$ python3 -q
>>> import numpy as np
>>> np.set_printoptions(suppress=True, linewidth=120)
>>> K = np.load("a.npy")
>>> K
array([[ -2,  -1,   0,   1,   2,   3,   4,   5,   6,   7,   8,   9,  10],
       [ 11,  12,  13,  14,  15,  16,  17,  18,  19,  20,  21,  22,  23],
       [ 24,  25,  26,  27,  28,  29,  30,  31,  32,  33,  34,  35,  36],
       [ 37,  38,  39,  40,  41,  42,  43,  44,  45,  46,  47,  48,  49],
       [ 50,  51,  52,  53,  54,  55,  56,  57,  58,  59,  60,  61,  62],
       [ 63,  64,  65,  66,  67,  68,  69,  70,  71,  72,  73,  74,  75],
       [ 76,  77,  78,  79,  80,  81,  82,  83,  84,  85,  86,  87,  88],
       [ 89,  90,  91,  92,  93,  94,  95,  96,  97,  98,  99, 100, 101],
       [102, 103, 104, 105, 106, 107, 108, 109, 110, 111, 112, 113, 114]])
>>> # rows and columns are dependent
>>> np.argsort(-np.linalg.norm(K, axis=0).round(6), kind="stable")[:3]
array([12, 11, 10])
>>> round(np.linalg.norm(K, 2) / np.linalg.norm(K), 1)
np.float64(1.0)
>>> np.round(K @ np.linalg.pinv(K) @ K, 1) + 0
array([[ -2.,  -1.,   0.,   1.,   2.,   3.,   4.,   5.,   6.,   7.,   8.,   9.,  10.],
       [ 11.,  12.,  13.,  14.,  15.,  16.,  17.,  18.,  19.,  20.,  21.,  22.,  23.],
       [ 24.,  25.,  26.,  27.,  28.,  29.,  30.,  31.,  32.,  33.,  34.,  35.,  36.],
       [ 37.,  38.,  39.,  40.,  41.,  42.,  43.,  44.,  45.,  46.,  47.,  48.,  49.],
       [ 50.,  51.,  52.,  53.,  54.,  55.,  56.,  57.,  58.,  59.,  60.,  61.,  62.],
       [ 63.,  64.,  65.,  66.,  67.,  68.,  69.,  70.,  71.,  72.,  73.,  74.,  75.],
       [ 76.,  77.,  78.,  79.,  80.,  81.,  82.,  83.,  84.,  85.,  86.,  87.,  88.],
       [ 89.,  90.,  91.,  92.,  93.,  94.,  95.,  96.,  97.,  98.,  99., 100., 101.],
       [102., 103., 104., 105., 106., 107., 108., 109., 110., 111., 112., 113., 114.]])
>>> np.abs(np.diag(np.linalg.qr(K)[1])) > 1e-9
array([ True,  True, False, False, False, False, False, False, False])
>>> round(float(np.trace(np.linalg.pinv(K) @ K)), 1)
2.0
>>> u, v = K[6], K[7]
>>> u @ v
np.int64(101452)
>>> u @ u
np.int64(87594)
>>> p = (u @ v) / (u @ u) * u
>>> round((v - p) @ u, 1)
np.float64(0.0)
>>> np.round(v - p, 1) + 0
array([ 1. ,  0.8,  0.7,  0.5,  0.3,  0.2,  0. , -0.1, -0.3, -0.4, -0.6, -0.8, -0.9])
>>> np.linalg.matrix_rank(np.outer(u, v))
np.int64(1)
>>> p.round(1)
array([ 88. ,  89.2,  90.3,  91.5,  92.7,  93.8,  95. ,  96.1,  97.3,  98.4,  99.6, 100.8, 101.9])
>>> u = np.array([-5, 0])
>>> np.array([np.convolve(row, u, "same") for row in K])
array([[  10,    5,    0,   -5,  -10,  -15,  -20,  -25,  -30,  -35,  -40,  -45,  -50],
       [ -55,  -60,  -65,  -70,  -75,  -80,  -85,  -90,  -95, -100, -105, -110, -115],
       [-120, -125, -130, -135, -140, -145, -150, -155, -160, -165, -170, -175, -180],
       [-185, -190, -195, -200, -205, -210, -215, -220, -225, -230, -235, -240, -245],
       [-250, -255, -260, -265, -270, -275, -280, -285, -290, -295, -300, -305, -310],
       [-315, -320, -325, -330, -335, -340, -345, -350, -355, -360, -365, -370, -375],
       [-380, -385, -390, -395, -400, -405, -410, -415, -420, -425, -430, -435, -440],
       [-445, -450, -455, -460, -465, -470, -475, -480, -485, -490, -495, -500, -505],
       [-510, -515, -520, -525, -530, -535, -540, -545, -550, -555, -560, -565, -570]])
>>> np.polyval(u, K[8])
array([-510, -515, -520, -525, -530, -535, -540, -545, -550, -555, -560, -565, -570])
>>> m1 = np.load("x.npy")
>>> m1
array([[ 27., -20.,  -5.,  10.],
       [ -1.,   3.,   0.,  -1.],
       [ 50., -40.,  -8.,  20.],
       [-27.,  22.,   5., -10.]])
>>> evals, evecs = np.linalg.eig(m1)
>>> np.round(np.sort(np.linalg.eigvals(m1.T)), 1)
array([1., 2., 2., 7.])
>>> np.round(np.sort(np.linalg.eigvals(m1 @ m1)), 1)
array([ 1.,  4.,  4., 49.])
>>> np.round(np.sort(np.linalg.eigvals(np.linalg.inv(m1))), 1)
array([0.1+0.j, 0.5-0.j, 0.5+0.j, 1. +0.j])
>>> left, sig, Vt = np.linalg.svd(m1, full_matrices=False)
>>> np.round(Vt @ Vt.T, 1) + 0
array([[1., 0., 0., 0.],
       [0., 1., 0., 0.],
       [0., 0., 1., 0.],
       [0., 0., 0., 1.]])
>>> np.round(np.abs(Vt[0]), 1)
array([0.7, 0.6, 0.1, 0.3])
>>> np.abs(left[:, 0]).round(6).argmax()
np.int64(2)
>>> np.round(left.T @ m1 @ Vt.T, 1) + 0
array([[84.6,  0. ,  0. ,  0. ],
       [ 0. ,  2.2,  0. ,  0. ],
       [ 0. ,  0. ,  1. ,  0. ],
       [ 0. ,  0. ,  0. ,  0.1]])
>>> x0 = np.array([3, -2, 5, 4])
>>> a = np.maximum(m1 @ x0, 0)
>>> m1.T @ a
array([ 17172., -13520.,  -2840.,   6760.])
>>> a
array([136.,   0., 270.,   0.])
>>> np.flatnonzero(a > 1e-9)
array([0, 2])
>>> E = np.load("sample12.npy")
>>> E.round(1)
array([[0.7, 0. , 0.3, 0. ],
       [0. , 0.5, 0. , 0.5],
       [0. , 0.2, 0.5, 0.2],
       [0. , 0. , 0. , 1. ]])
>>> # row-stochastic, so 1 is an eigenvalue
>>> w1 = np.array([[2, 1, 0, -1, 0],
...     [-1, 0, -2, -1, 2],
...     [-1, -1, 2, 1, -1],
...     [-1, 1, -2, 2, 2]])
>>> c = np.array([-8, -4, -1, -7, 9])
>>> act = np.maximum(E @ w1 + c, 0)
>>> (act > 0).mean(axis=0)
array([0., 0., 0., 0., 1.])
>>> act.round(1)
array([[ 0. ,  0. ,  0. ,  0. ,  8.7],
       [ 0. ,  0. ,  0. ,  0. , 11. ],
       [ 0. ,  0. ,  0. ,  0. ,  9.5],
       [ 0. ,  0. ,  0. ,  0. , 11. ]])
>>> C = np.array([[0, 1, 0], [0, 1, 2], [0, 0, 2], [1, 1, 1], [0, 1, 1]])
>>> (act @ C).round(6).argmax(axis=1)
array([1, 1, 1, 1])
>>> w1 @ C
array([[-1,  2,  1],
       [-1,  0, -3],
       [ 1, -2,  2],
       [ 2,  4,  2]])
